% python3 -q
>>> import numpy as np
>>> np.set_printoptions(precision=3, suppress=True, linewidth=200)
>>> data = np.array([[0.0, 1.0, 1.0, 1.0],
...     [1.0, 0.0, 1.0, 1.0],
...     [1.0, 1.0, 0.0, 1.0],
...     [1.0, 1.0, 1.0, 0.0]])
>>> print(np.allclose(data, data.T))
True
>>> print((data + data.T) / 2)
[[0. 1. 1. 1.]
 [1. 0. 1. 1.]
 [1. 1. 0. 1.]
 [1. 1. 1. 0.]]
>>> print(data @ data)
[[3. 2. 2. 2.]
 [2. 3. 2. 2.]
 [2. 2. 3. 2.]
 [2. 2. 2. 3.]]
>>> t = np.radians(60)
>>> r_ = np.eye(4)
>>> r_[2, 2] = r_[1, 1] = np.cos(t)
>>> r_[2, 1], r_[1, 2] = -np.sin(t), np.sin(t)
>>> print(r_)
[[ 1.     0.     0.     0.   ]
 [ 0.     0.5    0.866  0.   ]
 [ 0.    -0.866  0.5    0.   ]
 [ 0.     0.     0.     1.   ]]
>>> Y = data @ r_.T
>>> print(np.allclose(np.linalg.norm(data, axis=1), np.linalg.norm(Y, axis=1)))
True
>>> print(np.allclose(data @ data.T, Y @ Y.T))
True
>>> print(np.linalg.svd(data, compute_uv=False), np.linalg.svd(Y, compute_uv=False))
[3. 1. 1. 1.] [3. 1. 1. 1.]
>>> print(Y)
[[ 0.     1.366 -0.366  1.   ]
 [ 1.     0.866  0.5    1.   ]
 [ 1.     0.5   -0.866  1.   ]
 [ 1.     1.366 -0.366  0.   ]]
>>> print(np.round(np.linalg.det(r_), 3), np.trace(r_))
1.0 3.0
>>> Q, r_ = np.linalg.qr(Y)
>>> print(np.round(Q.T @ Q, 3) + 0)
[[1. 0. 0. 0.]
 [0. 1. 0. 0.]
 [0. 0. 1. 0.]
 [0. 0. 0. 1.]]
>>> print(np.round(Q @ r_, 3) + 0)
[[ 0.     1.366 -0.366  1.   ]
 [ 1.     0.866  0.5    1.   ]
 [ 1.     0.5   -0.866  1.   ]
 [ 1.     1.366 -0.366  0.   ]]
>>> print(r_)
[[-1.732 -1.577  0.423 -1.155]
 [ 0.     1.498 -0.223  0.608]
 [ 0.     0.     1.02  -0.107]
 [ 0.     0.     0.    -1.134]]
>>> X = np.array([[-4.95, 2.0, 5.0], [-5.0, 1.05, 3.0], [-5.0, 2.0, 5.05]])
>>> rng = np.random.default_rng(83087)
>>> idx = rng.permutation(3)
>>> print(idx)
[0 1 2]
>>> Y = X[idx][:, idx]
>>> print(np.allclose(Y, X))
True
>>> print(round(np.linalg.det(Y), 3), round(float(np.linalg.det(X[idx])), 3))
0.203 0.203
>>> print(np.all(np.linalg.eigvalsh(data) > 0))
False
>>> print(np.sort(np.abs(np.linalg.eigvals(X))))
[0.05  2.013 2.013]
>>> print(np.round(np.linalg.det(X), 3))
0.203
>>> print(round(float(np.trace(X)), 3))
1.15
>>> print(X @ X)
[[-10.497   2.2     6.5  ]
 [  4.5    -2.897  -6.7  ]
 [-10.5     2.2     6.502]]
>>> arr = np.load("dump.npy")
>>> print(arr)
[[ -3  -3  -3  -3]
 [ -3  -6  -6  -6]
 [ -3  -6  -9  -9]
 [ -3  -6  -9 -12]]
>>> print(np.einsum("ij,ji->", arr, arr))
630
>>> print(np.linalg.eigvals(arr))
[-24.873  -3.     -1.278  -0.849]
>>> print(np.kron(np.eye(2, dtype=int), arr))
[[ -3  -3  -3  -3   0   0   0   0]
 [ -3  -6  -6  -6   0   0   0   0]
 [ -3  -6  -9  -9   0   0   0   0]
 [ -3  -6  -9 -12   0   0   0   0]
 [  0   0   0   0  -3  -3  -3  -3]
 [  0   0   0   0  -3  -6  -6  -6]
 [  0   0   0   0  -3  -6  -9  -9]
 [  0   0   0   0  -3  -6  -9 -12]]
>>> print(np.einsum("ii->", arr))
-30
>>> print(np.round(np.linalg.det(arr.T), 3))
81.0
>>> left, sigma, Vh = np.linalg.svd(arr, full_matrices=False)
>>> print(np.allclose(left * sigma @ Vh, arr))
True
>>> print((sigma > 1e-8).sum())
4
>>> print(np.abs(Vh[0]))
[0.228 0.429 0.577 0.657]
>>> print(np.round(np.sqrt((sigma ** 2).sum()), 3), np.round(np.linalg.norm(arr), 3))
25.1 25.1
>>> print(sigma / sigma[0])
[1.    0.121 0.051 0.034]
>>> print(np.cumsum(sigma ** 2) / np.sum(sigma ** 2))
[0.982 0.996 0.999 1.   ]
